$ python -q
>>> import numpy as np
>>> np.set_printoptions(suppress=True, linewidth=200)
>>> q, _ = np.linalg.qr(np.array([[-1.0, 0.8, -1.9, -0.1],
...     [0.8, 1.4, 0.0, -0.1],
...     [-1.6, 0.0, 0.1, -0.5],
...     [-1.0, 0.4, 0.0, 0.3],
...     [0.3, -1.6, -0.9, -2.5]]))
>>> J = q @ q.T
>>> J.round(3)
array([[ 0.987,  0.004, -0.048,  0.1  ,  0.022],
       [ 0.004,  0.999,  0.015, -0.031, -0.007],
       [-0.048,  0.015,  0.821,  0.371,  0.082],
       [ 0.1  , -0.031,  0.371,  0.231, -0.169],
       [ 0.022, -0.007,  0.082, -0.169,  0.963]])
>>> # symmetric, so the eigenvalues are real
>>> evals, evecs = np.linalg.eigh(J)
>>> x = np.array([2, -1, 1, -1, 2])
>>> np.round(evecs * np.maximum(evals, 0) @ evecs.T, 3)
array([[ 0.987,  0.004, -0.048,  0.1  ,  0.022],
       [ 0.004,  0.999,  0.015, -0.031, -0.007],
       [-0.048,  0.015,  0.821,  0.371,  0.082],
       [ 0.1  , -0.031,  0.371,  0.231, -0.169],
       [ 0.022, -0.007,  0.082, -0.169,  0.963]])
>>> round(x @ J @ x / (x @ x), 3), np.round(evals[0], 3), evals[-1]
(np.float64(0.874), np.float64(-0.0), np.float64(1.0))
>>> round(np.abs(J).sum(axis=1).max(), 3), np.abs(evals).max()
(np.float64(1.337), np.float64(1.0))
>>> x = np.array([-1, 3, 4, 0, 5])
>>> np.round(J @ J @ x, 3)
array([-1.058,  3.018,  3.784,  0.447,  5.098])
>>> np.round(J @ x, 3)
array([-1.058,  3.018,  3.784,  0.447,  5.098])
>>> np.round(np.trace(J), 3)
np.float64(4.0)
>>> np.round(np.linalg.eigvalsh(2 * J - np.eye(5)), 3)
array([-1.,  1.,  1.,  1.,  1.])
>>> X = np.array([[0, 1, 1, 1, 0, 0, 0],
...     [1, 0, 0, 1, 0, 0, 0],
...     [1, 0, 0, 1, 0, 0, 0],
...     [1, 1, 1, 0, 0, 0, 0],
...     [0, 0, 0, 0, 0, 1, 1],
...     [0, 0, 0, 0, 1, 0, 1],
...     [0, 0, 0, 0, 1, 1, 0]])
>>> X
array([[0, 1, 1, 1, 0, 0, 0],
       [1, 0, 0, 1, 0, 0, 0],
       [1, 0, 0, 1, 0, 0, 0],
       [1, 1, 1, 0, 0, 0, 0],
       [0, 0, 0, 0, 0, 1, 1],
       [0, 0, 0, 0, 1, 0, 1],
       [0, 0, 0, 0, 1, 1, 0]])
>>> # columns 1 and 2 are equal
>>> r0 = np.array([-1, 4, 6])
>>> np.convolve(X[5], r0)
array([ 0,  0,  0,  0, -1,  4,  5,  4,  6])
>>> np.array([np.convolve(row, r0, "same") for row in X])
array([[-1,  3,  9, 10,  6,  0,  0],
       [ 4,  6, -1,  4,  6,  0,  0],
       [ 4,  6, -1,  4,  6,  0,  0],
       [ 3,  9, 10,  6,  0,  0,  0],
       [ 0,  0,  0,  0, -1,  3, 10],
       [ 0,  0,  0, -1,  4,  5,  4],
       [ 0,  0,  0, -1,  3, 10,  6]])
>>> np.cross(X[5, :3], X[4, :3])
array([0, 0, 0])
>>> np.polyval(r0, X[5])
array([6, 6, 6, 6, 9, 6, 9])
>>> arr = np.load("data.npy")
>>> arr
array([[  3,  -1,   2,   4,   0,   9],
       [ -2,  -6,  -1,  -8,  -4,  -2],
       [ 11,  -1,   2,  -1,   1,  -4],
       [  6,  10,   4, -10,  -5,  15],
       [  2,   4,   1,  -4,   1,   3],
       [  3,   0,  -7, -19,  -7,   8],
       [  0,   0,   0,   0,   0,   0],
       [  9,   4,  10,  -4,  -1,  -8],
       [  9,  -5,   1,   3,   0,  -7],
       [  3,   2,  -7,  -7,  -4,   7],
       [  0,   0,   0,   0,   0,   0],
       [  0,   0,   0,   0,   0,   0],
       [  9,  -5,   1,   3,   0,  -7],
       [ 12,  -3,  -6,  -4,  -4,   0],
       [  1,   4,  10,   1,  -2,   5],
       [  0,   0,   0,   0,   0,   0],
       [  0,   0,   0,   0,   0,   0],
       [  0,   0,   0,   0,   0,   0],
       [ -2,  -6,  -1,  -8,  -4,  -2],
       [ -2,   5,   8,  -3,  -2,  -4],
       [  9,  -5,   1,   3,   0,  -7],
       [  0,   0,   0,   0,   0,   0],
       [  4,  -5,  -6, -11,  -8,  14],
       [ -2,  -6,  -1,  -8,  -4,  -2],
       [  9,  -5,   1,   3,   0,  -7],
       [ 15,  -4,  -4,   0,  -4,   9],
       [  0,  -2,   0, -12,  -3,   1],
       [ -1,   1,   0, -18, -10,   1],
       [  3,  -1,   2,   4,   0,   9],
       [  1,   4,  10,   1,  -2,   5],
       [  2,   4,   1,  -4,   1,   3]])
>>> # rows 6 and 10 are equal
>>> cen = (arr - arr.mean(axis=0)) / arr.std(axis=0)
>>> np.round(cen.std(axis=0), 3)
array([1., 1., 1., 1., 1., 1.])
>>> coef = np.linalg.lstsq(np.delete(cen, 1, axis=1), cen[:, 1])[0]
>>> np.abs(coef).argmax()
np.int64(2)
>>> coef.round(3)
array([ 0.091,  0.69 , -0.799,  0.72 ,  0.592])
>>> round(float(1 - np.var(cen[:, 1] - np.delete(cen, 1, axis=1) @ coef)), 3)
0.669
